% python3 -q
>>> import numpy as np
>>> from numpy import linalg as LA
>>> np.set_printoptions(precision=1, suppress=True, linewidth=100, floatmode="fixed")
>>> data = np.load("layer18.npy")
>>> data
array([[ 13,   1, -11,  -9],
       [  1,   2,  -2,  -3],
       [-11,  -2,  10,   9],
       [ -9,  -3,   9,   9]])
>>> ang = np.radians(120)
>>> r_ = np.eye(4)
>>> r_[2, 2] = r_[0, 0] = np.cos(ang)
>>> r_[2, 0], r_[0, 2] = -np.sin(ang), np.sin(ang)
>>> r_
array([[-0.5,  0.0,  0.9,  0.0],
       [ 0.0,  1.0,  0.0,  0.0],
       [-0.9,  0.0, -0.5,  0.0],
       [ 0.0,  0.0,  0.0,  1.0]])
>>> Y = data @ r_.T
>>> np.abs(Y - data).max(axis=0)
array([29.0,  0.0,  5.7,  0.0])
>>> w1 = np.array([[-2, 3, -1, 3, -2, -2],
...     [0, 2, -3, -2, 1, -3],
...     [2, 1, 0, -1, 3, -3],
...     [0, -2, -2, -2, 2, 0]])
>>> beta = np.array([1, 0, 1, 3, 1, 0])
>>> hid = np.maximum(data @ w1 + beta, 0)
>>> LA.matrix_rank(hid)
np.int64(4)
>>> (hid > 0).astype(int)
array([[0, 1, 1, 1, 0, 1],
       [0, 1, 0, 1, 0, 0],
       [1, 0, 0, 0, 1, 0],
       [1, 0, 1, 0, 1, 0]])
>>> C = np.array([[5, -1], [-3, -4], [-4, -3], [0, 2], [-1, 5], [3, -5]])
>>> hid @ C
array([[-144,  -83],
       [ -33,  -24],
       [ 146,  302],
       [ 120,  265]])
>>> w1 @ C
array([[-19,  -1],
       [ -4,  17],
       [ -5,  22],
       [ 12,  20]])
>>> np.einsum("ij,ji->", data, data)
np.int64(948)
>>> np.round(LA.eigvals(data), 1) + 0
array([30.6,  3.4,  0.0,  0.0])
>>> round(LA.det(data[::-1]), 1)
np.float64(0.0)
>>> np.argsort(-LA.norm(data, axis=0).round(6), kind="stable")[:3]
array([0, 2, 3])
>>> round(float(LA.norm(data, 2) / LA.norm(data)), 1)
1.0
>>> vals, vecs = LA.eigh(data)
>>> vec = np.array([1, 1, 2, -3])
>>> np.abs(data).sum(axis=1).max(), np.round(np.abs(vals).max(), 1)
(np.int64(34), np.float64(30.6))
>>> vec @ data @ vec
np.int64(50)
>>> (np.sign(vecs[:, -1].round(6)) == np.sign(vecs[0, -1].round(6))).astype(int)
array([1, 1, 0, 0])
>>> O, _ = LA.qr(np.array([[1.1, 1.7, 0.4, 0.6],
...     [-0.3, 0.6, -1.0, 0.3],
...     [0.2, 2.2, -1.6, 1.1],
...     [1.3, -0.2, -1.0, -0.8]]))
>>> vals = np.array([-3, 3, -3, -1])
>>> m1 = O @ np.diag(vals) @ O.T
>>> m1
array([[-1.9,  1.2,  1.6, -0.9],
       [ 1.2, -1.1,  0.6, -0.7],
       [ 1.6,  0.6,  1.1, -1.8],
       [-0.9, -0.7, -1.8, -2.1]])
>>> O = m1.astype(float).copy()
>>> for j in range(4):
...     O[:, j] -= O[:, :j] @ (O[:, :j].T @ O[:, j])
...     O[:, j] /= LA.norm(O[:, j])
... 
>>> np.round(O.T @ m1, 1) + 0
array([[ 2.9, -0.7,  0.4,  0.0],
       [ 0.0,  1.7,  2.0, -0.1],
       [ 0.0,  0.0,  1.8,  0.1],
       [ 0.0,  0.0,  0.0,  3.0]])
>>> O
array([[-0.7,  0.4,  0.5, -0.3],
       [ 0.4, -0.5,  0.7, -0.2],
       [ 0.5,  0.6, -0.1, -0.6],
       [-0.3, -0.5, -0.4, -0.7]])
>>> np.round(O.T @ O, 1) + 0
array([[1.0, 0.0, 0.0, 0.0],
       [0.0, 1.0, 0.0, 0.0],
       [0.0, 0.0, 1.0, 0.0],
       [0.0, 0.0, 0.0, 1.0]])
>>> u = np.array([7, 7, 4, 9])
>>> Y = O + np.outer(u, np.eye(4)[2])
>>> round(float(LA.det(Y) / LA.det(O)), 1), round(float(1 + LA.solve(O, u)[2]), 1)
(6.0, 6.0)
>>> Y
array([[-0.7,  0.4,  7.5, -0.3],
       [ 0.4, -0.5,  7.7, -0.2],
       [ 0.5,  0.6,  3.9, -0.6],
       [-0.3, -0.5,  8.6, -0.7]])
>>> Y.sum(axis=1)
array([7.0, 7.5, 4.4, 7.1])
>>> Y.shape
(4, 4)
>>> np.diff(Y, axis=0)
array([[ 1.1, -0.9,  0.2,  0.1],
       [ 0.1,  1.0, -3.9, -0.3],
       [-0.8, -1.1,  4.7, -0.1]])
>>> vec = np.array([3, 0, 1, 1])
>>> target = m1 @ vec
>>> beta, lr = np.zeros(4), 1 / LA.norm(m1, 2) ** 2
>>> for i in range(12):
...     beta -= lr * m1.T @ (m1 @ beta - target)
...     if i % 2 == 0: print(i, round(LA.norm(m1 @ beta - target), 1))
... 
0 0.4
2 0.3
4 0.2
6 0.2
8 0.2
10 0.1
>>> beta
array([ 3.0, -0.1,  1.0,  1.0])
>>> W0 = np.array([[0, 1, 0, 0], [1, 0, 0, 0], [0, 0, 0, 1], [0, 0, 1, 0]])
>>> LA.svd(W0, compute_uv=False)
array([1.0, 1.0, 1.0, 1.0])
>>> W0.T @ W0
array([[1, 0, 0, 0],
       [0, 1, 0, 0],
       [0, 0, 1, 0],
       [0, 0, 0, 1]])
>>> W0 @ W0.T
array([[1, 0, 0, 0],
       [0, 1, 0, 0],
       [0, 0, 1, 0],
       [0, 0, 0, 1]])
>>> LA.pinv(W0)
array([[0.0, 1.0, 0.0, 0.0],
       [1.0, 0.0, 0.0, 0.0],
       [0.0, 0.0, 0.0, 1.0],
       [0.0, 0.0, 1.0, 0.0]])
>>> P = np.triu(np.array([[-1, 3, -3, -2], [0, -2, -2, 3], [2, -2, 0, -2], [2, 2, -1, -2]]), 1) + np.eye(4)
>>> Y = P @ W0 @ LA.inv(P)
>>> P @ W0 - W0 @ P
array([[ 3.0,  0.0,  0.0, -6.0],
       [ 0.0, -3.0,  6.0,  0.0],
       [ 0.0,  0.0, -2.0,  0.0],
       [ 0.0,  0.0,  0.0,  2.0]])
>>> Y
array([[ 3.0, -8.0, -9.0,  9.0],
       [ 1.0, -3.0,  0.0,  9.0],
       [ 0.0,  0.0, -2.0, -3.0],
       [ 0.0,  0.0,  1.0,  2.0]])
>>> np.poly(Y)
array([ 1.0,  0.0, -2.0,  0.0,  1.0])
>>> O = W0.astype(float).copy()
>>> for j in range(4):
...     O[:, j] -= O[:, :j] @ (O[:, :j].T @ O[:, j])
...     O[:, j] /= LA.norm(O[:, j])
... 
>>> O
array([[0.0, 1.0, 0.0, 0.0],
       [1.0, 0.0, 0.0, 0.0],
       [0.0, 0.0, 0.0, 1.0],
       [0.0, 0.0, 1.0, 0.0]])
>>> gram = W0.T @ W0
>>> np.trace(gram), (W0 ** 2).sum()
(np.int64(4), np.int64(4))
>>> LA.eigvalsh(gram)[::-1]
array([1.0, 1.0, 1.0, 1.0])
>>> Uu, s, VT = LA.svd(W0, full_matrices=False)
>>> np.allclose(Uu * s @ VT, W0)
True
>>> np.sqrt((s ** 2).sum()), round(LA.norm(W0), 1)
(np.float64(2.0), np.float64(2.0))
>>> (s > 1e-8).sum()
np.int64(4)
>>> s
array([1.0, 1.0, 1.0, 1.0])
>>> feats = np.load("m.npy")
>>> feats
array([[ 0.9, -0.5,  0.2, -3.5],
       [-0.7,  0.8,  0.0,  1.5],
       [ 2.3,  1.2,  0.3,  4.5]])
>>> np.round(LA.norm(feats, 2), 1)
np.float64(6.2)
>>> np.round(LA.norm(feats) ** 2 / LA.norm(feats, 2) ** 2, 1)
np.float64(1.1)
>>> LA.norm(feats, axis=1)
array([3.7, 1.8, 5.2])
>>> vec = np.array([-3, -7, -6, -2])
>>> h1 = np.maximum(feats @ vec, 0)
>>> h1
array([6.6, 0.0, 0.0])
>>> feats.T @ h1
array([  5.9,  -3.3,   1.3, -23.1])
>>> Y = np.array([[1, 2], [1, 0], [0, 2], [2, 1]])
>>> np.einsum("ik,kj->ji", feats, Y)
array([[-6.6,  3.1, 12.5],
       [-1.3,  0.1,  9.7]])
>>> LA.matrix_rank(feats @ Y)
np.int64(2)
>>> Y.T @ feats.T
array([[-6.6,  3.1, 12.5],
       [-1.3,  0.1,  9.7]])
>>> np.einsum("ij,ij->i", feats, feats)
array([13.3,  3.4, 27.1])
>>> np.einsum("ik,kj->ij", feats, Y)
array([[-6.6, -1.3],
       [ 3.1,  0.1],
       [12.5,  9.7]])
>>> Y = np.array([[5, 5], [2, 1]])
>>> C = np.array([[-1, 3, 0], [2, 3, 3], [-2, -2, -1]])
>>> E = np.kron(Y, C)
>>> E
array([[ -5,  15,   0,  -5,  15,   0],
       [ 10,  15,  15,  10,  15,  15],
       [-10, -10,  -5, -10, -10,  -5],
       [ -2,   6,   0,  -1,   3,   0],
       [  4,   6,   6,   2,   3,   3],
       [ -4,  -4,  -2,  -2,  -2,  -1]])
>>> vec = np.array([-2, 1, 2, 3, 2, -2])
>>> target = E @ vec
>>> beta, lr = np.zeros(6), 1 / LA.norm(E, 2) ** 2
>>> for i in range(150):
...     beta -= lr * E.T @ (E @ beta - target)
...     if i % 50 == 0: print(i, round(LA.norm(E @ beta - target), 1))
... 
0 14.3
50 3.8
100 3.4
>>> beta
array([ 0.1,  1.4, -0.1,  0.7,  1.6,  0.2])
>>> K = np.loadtxt("arr.csv", delimiter=",")
>>> K
array([[-4.0,  4.0, -8.0, -9.0],
       [-9.0,  4.0, -3.0,  8.0],
       [ 3.0, -8.0,  2.0, -4.0],
       [-8.0,  5.0, -7.0, -3.0]])
>>> O = K.astype(float).copy()
>>> for j in range(4):
...     O[:, j] -= O[:, :j] @ (O[:, :j].T @ O[:, j])
...     O[:, j] /= LA.norm(O[:, j])
... 
>>> O.round(1) + 0
array([[-0.3,  0.2, -0.8,  0.5],
       [-0.7, -0.3,  0.5,  0.4],
       [ 0.2, -0.9, -0.3,  0.0],
       [-0.6, -0.1, -0.2, -0.7]])
>>> np.round(O.T @ K, 1) + 0
array([[13.0, -8.9,  9.3, -1.8],
       [ 0.0,  6.5, -1.9, -0.5],
       [ 0.0,  0.0,  6.0, 12.8],
       [ 0.0,  0.0,  0.0,  1.5]])
>>> rng = np.random.default_rng(75)
>>> lab = rng.permutation(4)
>>> Y = K[:, lab] * rng.choice([-1, 1], 4)
>>> Y
array([[ 9.0, -8.0, -4.0, -4.0],
       [-8.0, -3.0, -9.0, -4.0],
       [ 4.0,  2.0,  3.0,  8.0],
       [ 3.0, -7.0, -8.0, -5.0]])
>>> Uu, _, VT = LA.svd(K.T @ Y)
>>> np.round(LA.lstsq(K, Y)[0], 1) + 0
array([[ 0.0,  0.0,  1.0,  0.0],
       [ 0.0,  0.0,  0.0, -1.0],
       [ 0.0,  1.0,  0.0,  0.0],
       [-1.0,  0.0,  0.0,  0.0]])
>>> lab = rng.permutation(4)
>>> lab
array([2, 1, 0, 3])
>>> Y = K[lab][:, lab]
>>> np.trace(Y)
np.float64(-1.0)
>>> np.sort(np.abs(LA.eigvals(Y)))
array([ 1.8,  3.7,  9.3, 12.2])
>>> Y
array([[ 2.0, -8.0,  3.0, -4.0],
       [-3.0,  4.0, -9.0,  8.0],
       [-8.0,  4.0, -4.0, -9.0],
       [-7.0,  5.0, -8.0, -3.0]])
>>> np.round(LA.det(Y), 1), round(float(LA.det(K[lab])), 1)
(np.float64(741.0), -741.0)
